% python3 -q
>>> import numpy as np
>>> import numpy.linalg as la
>>> np.set_printoptions(precision=3, suppress=True, linewidth=200)
>>> W0 = np.load("data.npy")
>>> W0
array([[-2,  1, -2,  0],
       [ 2, -1, -2,  1],
       [-3,  3,  0,  1],
       [ 0, -3, -1,  3]])
>>> np.trace(W0)
np.int64(0)
>>> la.matrix_power(W0, 4)
array([[171, -63,  46,  -5],
       [-36,  63,  21, -18],
       [114, -99,  70,  12],
       [-15,   9,  33,  46]])
>>> W0 @ W0
array([[12, -9,  2, -1],
       [ 0, -6, -3,  0],
       [12, -9, -1,  6],
       [-3, -9,  3,  5]])
>>> la.determinant(W0)
Traceback (most recent call last):
  File "<python-input-8>", line 1, in <module>
    la.determinant(W0)
    ^^^^^^^^^^^^^^
AttributeError: module 'numpy.linalg' has no attribute 'determinant'
>>> print(np.round(np.abs(la.eigvals(W0)).max(), 3))
3.842
>>> feats = np.loadtxt("w.csv", delimiter=",")
>>> feats
array([[-0.9  ,  0.646,  0.1  ],
       [-1.7  , -0.734, -0.2  ],
       [ 0.3  , 10.986,  2.2  ],
       [ 0.8  ,  4.279,  0.8  ],
       [-0.1  ,  0.047,  0.   ],
       [-0.5  ,  0.077,  0.   ],
       [ 0.9  ,  3.173,  0.6  ],
       [-0.8  , -3.173, -0.5  ],
       [-1.1  , -1.8  , -0.4  ],
       [-2.   ,  3.681,  0.9  ],
       [ 0.6  , -8.735, -1.7  ]])
>>> out = feats / la.norm(feats, axis=1, keepdims=True)
>>> C2 = out @ out.T
>>> (np.abs(C2) > 0.9).astype(int)
array([[1, 0, 0, 0, 1, 0, 0, 0, 0, 0, 0],
       [0, 1, 0, 0, 0, 0, 0, 0, 0, 0, 0],
       [0, 0, 1, 1, 0, 0, 1, 1, 0, 0, 1],
       [0, 0, 1, 1, 0, 0, 1, 1, 1, 0, 1],
       [1, 0, 0, 0, 1, 1, 0, 0, 0, 0, 0],
       [0, 0, 0, 0, 1, 1, 0, 0, 0, 0, 0],
       [0, 0, 1, 1, 0, 0, 1, 1, 1, 0, 1],
       [0, 0, 1, 1, 0, 0, 1, 1, 1, 0, 1],
       [0, 0, 0, 1, 0, 0, 1, 1, 1, 0, 0],
       [0, 0, 0, 0, 0, 0, 0, 0, 0, 1, 1],
       [0, 0, 1, 1, 0, 0, 1, 1, 0, 1, 1]])
>>> print(np.argwhere(np.triu(np.abs(C2) > 0.95, 1)))
[[ 0  4]
 [ 2  3]
 [ 2  6]
 [ 2  7]
 [ 2 10]
 [ 3  6]
 [ 3  7]
 [ 3 10]
 [ 4  5]
 [ 6  7]
 [ 6  8]
 [ 7  8]
 [ 7 10]]
>>> la.norm(out, axis=1)
array([1., 1., 1., 1., 1., 1., 1., 1., 1., 1., 1.])
>>> (C2 - 2 * np.eye(11)).round(6).argmax(axis=1)
array([4, 5, 3, 6, 0, 4, 3, 8, 7, 0, 7])
>>> C2[8]
array([-0.089,  0.818, -0.872, -0.937,  0.107,  0.379, -0.964,  0.956,  1.   , -0.52 ,  0.822])
>>> np.argsort(-la.norm(feats, axis=0).round(6), kind="stable")[:3]
array([1, 0, 2])
>>> la.cond(feats) > 100
np.False_
>>> round(np.log10(la.cond(feats)))
2
>>> [round(float(x), 3) for x in la.svd(feats, compute_uv=False)[:3]]
[16.222, 3.421, 0.215]
>>> la.matrix_rank(feats, rtol=0.1)
np.int64(2)
>>> round(la.norm(feats, 2) / la.norm(feats), 3)
np.float64(0.978)
>>> E = np.loadtxt("case9.csv", delimiter=",")
>>> E
array([[6., 1., 1., 1.],
       [1., 6., 1., 1.],
       [1., 1., 6., 1.],
       [1., 1., 1., 6.]])
>>> # equal to its transpose
>>> x0 = np.array([-1, 1, -2, -1])
>>> target = E @ x0
>>> b, lr = np.zeros(4), 1 / la.norm(E, 2) ** 2
>>> for i in range(250):
...     b -= lr * E.T @ (E @ b - target)
...     if i % 50 == 0: print(i, round(la.norm(E @ b - target), 3))
... 
0 7.534
50 0.0
100 0.0
150 0.0
200 0.0
>>> b
array([-1.,  1., -2., -1.])
>>> round(la.cond(E), 3)
np.float64(1.8)
>>> w, V = la.eigh(E)
>>> x0 = np.array([0, 0, -2, -1])
>>> print(np.abs(E).sum(axis=1).max(), round(float(np.abs(w).max()), 3))
9.0 9.0
>>> x0 @ E @ x0 / (x0 @ x0), round(float(w[0]), 3), np.round(w[-1], 3)
(np.float64(6.8), 5.0, np.float64(9.0))
>>> (np.sign(V[:, -1].round(6)) == np.sign(V[0, -1].round(6))).astype(int)
array([1, 1, 1, 1])
>>> print(V * np.abs(w) @ V.T)
[[6. 1. 1. 1.]
 [1. 6. 1. 1.]
 [1. 1. 6. 1.]
 [1. 1. 1. 6.]]
>>> print(V * np.sqrt(w) @ V.T)
[[2.427 0.191 0.191 0.191]
 [0.191 2.427 0.191 0.191]
 [0.191 0.191 2.427 0.191]
 [0.191 0.191 0.191 2.427]]
>>> r0 = np.array([0, 2, -1, 1])
>>> data = np.array([np.roll(r0, i) for i in range(4)])
>>> data
array([[ 0,  2, -1,  1],
       [ 1,  0,  2, -1],
       [-1,  1,  0,  2],
       [ 2, -1,  1,  0]])
>>> P = np.triu(np.array([[-1, 5, 2, -4], [-2, 1, 5, -1], [-4, -5, 1, -5], [-5, -4, -1, -2]]), 1) + np.eye(4)
>>> out = P @ data @ la.inv(P)
>>> P @ data - data @ P
array([[ -5.,   6.,  -4.,  -4.],
       [ -7.,   1.,  -3.,  24.],
       [-10.,  10.,  -8.,  -3.],
       [  0., -10.,   1.,  12.]])
>>> la.matrix_rank(out)
np.int64(4)
>>> out
array([[   -5.,    33.,  -150.,  -737.],
       [   -6.,    36.,  -167.,  -814.],
       [  -11.,    61.,  -288., -1421.],
       [    2.,   -11.,    52.,   257.]])
>>> np.round(la.det(2 * out), 3), round(float(la.det(out)), 3)
(np.float64(-256.0), -16.0)
>>> round(float(la.eigvals(out).sum().real), 3)
-0.0
>>> np.einsum("ij,ji->", out, out)
np.float64(20.0)
>>> J = np.arange(16).reshape(4, 4) + -2
>>> J
array([[-2, -1,  0,  1],
       [ 2,  3,  4,  5],
       [ 6,  7,  8,  9],
       [10, 11, 12, 13]])
>>> Uu, s, VT = la.svd(J)
>>> V = VT[:(s > 1e-8).sum()]
>>> rng = np.random.default_rng(98025)
>>> x0 = J[1] + -3 * J[3] + rng.integers(2) * np.eye(4)[2]
>>> x0
array([-28., -30., -32., -34.])
>>> la.matrix_rank(np.vstack([J, x0]))
np.int64(2)
>>> V.T @ V
array([[ 0.7,  0.4,  0.1, -0.2],
       [ 0.4,  0.3,  0.2,  0.1],
       [ 0.1,  0.2,  0.3,  0.4],
       [-0.2,  0.1,  0.4,  0.7]])
